In [1]: import numpy as np

In [2]: from numpy import linalg as LA

In [3]: np.set_printoptions(precision=1, suppress=True, linewidth=100)

In [4]: def tidy(a):
   ...:     return np.round(a, 1) + 0
   ...: 

In [5]: A2 = np.array([[1, -1, 5, 3, -3],
   ...:     [-4, 0, 4, 4, 2],
   ...:     [-3, 3, 4, 4, 0],
   ...:     [-3, 4, 2, 1, -3],
   ...:     [-3, 5, 5, 5, 0]])

In [6]: mat = A2 + A2.T

In [7]: mat
Out[7]: 
array([[ 2, -5,  2,  0, -6],
       [-5,  0,  7,  8,  7],
       [ 2,  7,  8,  6,  5],
       [ 0,  8,  6,  2,  2],
       [-6,  7,  5,  2,  0]])

In [8]: # symmetric, so the eigenvalues are real

In [9]: x = np.array([4, 5, 3, 5, 3])

In [10]: rhs = mat @ x

In [11]: c, lr = np.zeros(5), 1 / LA.norm(mat, 2) ** 2

In [12]: for i in range(5):
    ...:     c -= lr * mat.T @ (mat @ c - rhs)
    ...:     if i % 1 == 0: print(i, round(LA.norm(mat @ c - rhs), 1))
    ...: 
0 34.9
1 30.9
2 27.4
3 24.3
4 21.6

In [13]: tidy(c)
Out[13]: array([1. , 4.2, 4.2, 3. , 3.1])

In [14]: tidy(LA.cond(mat))
Out[14]: np.float64(32.7)

In [15]: A2 = mat[0, 0] * mat[1:] - np.outer(mat[1:, 0], mat[0])

In [16]: A2
Out[16]: 
array([[  0, -25,  24,  16, -16],
       [  0,  24,  12,  12,  22],
       [  0,  16,  12,   4,   4],
       [  0, -16,  22,   4, -36]])

In [17]: LA.matrix_rank(A2), LA.matrix_rank(mat)
Out[17]: (np.int64(4), np.int64(5))

In [18]: print(np.flatnonzero(~A2.round(6).any(axis=1)))
[]

In [19]: print(mat[:, 0] / mat[0, 0])
[ 1.  -2.5  1.   0.  -3. ]

In [20]: np.kron(np.eye(2, dtype=int), mat)
Out[20]: 
array([[ 2, -5,  2,  0, -6,  0,  0,  0,  0,  0],
       [-5,  0,  7,  8,  7,  0,  0,  0,  0,  0],
       [ 2,  7,  8,  6,  5,  0,  0,  0,  0,  0],
       [ 0,  8,  6,  2,  2,  0,  0,  0,  0,  0],
       [-6,  7,  5,  2,  0,  0,  0,  0,  0,  0],
       [ 0,  0,  0,  0,  0,  2, -5,  2,  0, -6],
       [ 0,  0,  0,  0,  0, -5,  0,  7,  8,  7],
       [ 0,  0,  0,  0,  0,  2,  7,  8,  6,  5],
       [ 0,  0,  0,  0,  0,  0,  8,  6,  2,  2],
       [ 0,  0,  0,  0,  0, -6,  7,  5,  2,  0]])

In [21]: tidy(LA.det(mat[::-1]))
Out[21]: np.float64(-6782.0)

In [22]: tidy(LA.eigvals(mat))
Out[22]: array([21.6,  7.4, -9.4, -6.9, -0.7])

In [23]: tidy(LA.eigvals(mat).sum().real)
Out[23]: np.float64(12.0)

In [24]: tidy(LA.det(mat.T))
Out[24]: np.float64(-6782.0)

In [25]: Uu, s, Vt = LA.svd(mat)

In [26]: print(np.argmax(s[:-1] / (s[1:] + 1e-6)) + 1)
4

In [27]: A2 = Uu[:, :4] @ np.diag(s[:4]) @ Vt[:4]

In [28]: print(tidy(A2))
[[ 2.  -5.   2.   0.  -6. ]
 [-5.   0.   6.9  8.1  7. ]
 [ 2.   6.9  8.2  5.7  5.1]
 [ 0.   8.1  5.7  2.4  1.8]
 [-6.   7.   5.1  1.8  0.1]]

In [29]: tidy(LA.norm(mat - A2) / LA.norm(mat))
Out[29]: np.float64(0.0)

In [30]: tidy(LA.norm(mat - A2, 2)), tidy(s[4])
Out[30]: (np.float64(0.7), np.float64(0.7))

In [31]: tidy(np.abs(mat - A2).max())
Out[31]: np.float64(0.4)

In [32]: w, evecs = LA.eigh(mat)

In [33]: x = np.array([-9, 3, -8, -8, 8])

In [34]: (np.sign(evecs[:, -1].round(6)) == np.sign(evecs[0, -1].round(6))).astype(int)
Out[34]: array([1, 0, 0, 0, 0])

In [35]: tidy(evecs * np.maximum(w, 0) @ evecs.T)
Out[35]: 
array([[ 4.9, -3.1,  0.3, -0.8, -3.7],
       [-3.1,  6.1,  6. ,  4.7,  5. ],
       [ 0.3,  6. ,  9.2,  6.1,  3.7],
       [-0.8,  4.7,  6.1,  4.3,  3.2],
       [-3.7,  5. ,  3.7,  3.2,  4.4]])
